$ python -q
>>> import numpy as np
>>> np.set_printoptions(precision=2, suppress=True, linewidth=160, legacy="1.25")
>>> m1 = 2 * np.eye(7) + np.eye(7, k=1)
>>> print(m1)
[[2. 1. 0. 0. 0. 0. 0.]
 [0. 2. 1. 0. 0. 0. 0.]
 [0. 0. 2. 1. 0. 0. 0.]
 [0. 0. 0. 2. 1. 0. 0.]
 [0. 0. 0. 0. 2. 1. 0.]
 [0. 0. 0. 0. 0. 2. 1.]
 [0. 0. 0. 0. 0. 0. 2.]]
>>> print([int(np.linalg.matrix_rank(np.linalg.matrix_power(m1, p))) for p in range(1, 8)])
[7, 7, 7, 7, 7, 7, 7]
>>> print(m1 @ m1)
[[4. 4. 1. 0. 0. 0. 0.]
 [0. 4. 4. 1. 0. 0. 0.]
 [0. 0. 4. 4. 1. 0. 0.]
 [0. 0. 0. 4. 4. 1. 0.]
 [0. 0. 0. 0. 4. 4. 1.]
 [0. 0. 0. 0. 0. 4. 4.]
 [0. 0. 0. 0. 0. 0. 4.]]
>>> print(np.sort(np.linalg.eigvals(m1)))
[2. 2. 2. 2. 2. 2. 2.]
>>> print(np.linalg.matrix_rank(m1 - m1[0, 0] * np.eye(7)))
6
>>> print(m1.sum(axis=1))
[3. 3. 3. 3. 3. 3. 2.]
>>> print(np.abs(m1).max())
2.0
>>> print(m1.mean(axis=0))
[0.29 0.43 0.43 0.43 0.43 0.43 0.43]
>>> print(np.linalg.svd(m1, compute_uv=False))
[2.94 2.78 2.52 2.18 1.8  1.42 1.12]
>>> print(np.linalg.matrix_rank(m1))
7
>>> print(m1 - m1[0])
[[ 0.  0.  0.  0.  0.  0.  0.]
 [-2.  1.  1.  0.  0.  0.  0.]
 [-2. -1.  2.  1.  0.  0.  0.]
 [-2. -1.  0.  2.  1.  0.  0.]
 [-2. -1.  0.  0.  2.  1.  0.]
 [-2. -1.  0.  0.  0.  2.  1.]
 [-2. -1.  0.  0.  0.  0.  2.]]
>>> def softmax(z):
...     e = np.exp(z - z.max(axis=-1, keepdims=True))
...     return e / e.sum(axis=-1, keepdims=True)
... 
>>> print(softmax(m1[5] + 2))
[0.07 0.07 0.07 0.07 0.07 0.49 0.18]
>>> print(softmax(m1[5]))
[0.07 0.07 0.07 0.07 0.07 0.49 0.18]
>>> print(np.round(softmax(10 * m1[5]), 2) + 0)
[0. 0. 0. 0. 0. 1. 0.]
>>> att = m1 @ m1.T / np.sqrt(7)
>>> print(softmax(att)[5] @ m1)
[0.13 0.2  0.2  0.2  0.35 1.03 0.73]
>>> f = np.array([1, 2, 9, 3, 7, 7, 6])
>>> B = m1 + np.outer(f, np.eye(7)[1])
>>> print(np.linalg.matrix_rank(np.linalg.inv(B) - np.linalg.inv(m1), tol=1e-8))
1
>>> print(np.linalg.matrix_rank(B - m1))
1
>>> print(B)
[[2. 2. 0. 0. 0. 0. 0.]
 [0. 4. 1. 0. 0. 0. 0.]
 [0. 9. 2. 1. 0. 0. 0.]
 [0. 3. 0. 2. 1. 0. 0.]
 [0. 7. 0. 0. 2. 1. 0.]
 [0. 7. 0. 0. 0. 2. 1.]
 [0. 6. 0. 0. 0. 0. 2.]]
>>> print(np.allclose(B @ B.T, B.T @ B))
False
>>> print(np.trace(B))
16.0
>>> mat = np.load("out1.npy")
>>> print(mat)
[[ 5 -5 -1]
 [-5  5  1]
 [-1  1  1]]
>>> print(np.round(np.sort(np.abs(np.linalg.eigvals(mat))), 2) + 0)
[ 0.    0.78 10.22]
>>> print(np.linalg.matrix_power(mat, 3))
[[ 521 -521 -113]
 [-521  521  113]
 [-113  113   25]]
>>> print(mat @ mat)
[[ 51 -51 -11]
 [-51  51  11]
 [-11  11   3]]
>>> print(round(float(np.abs(np.linalg.eigvals(mat)).max()), 2))
10.22
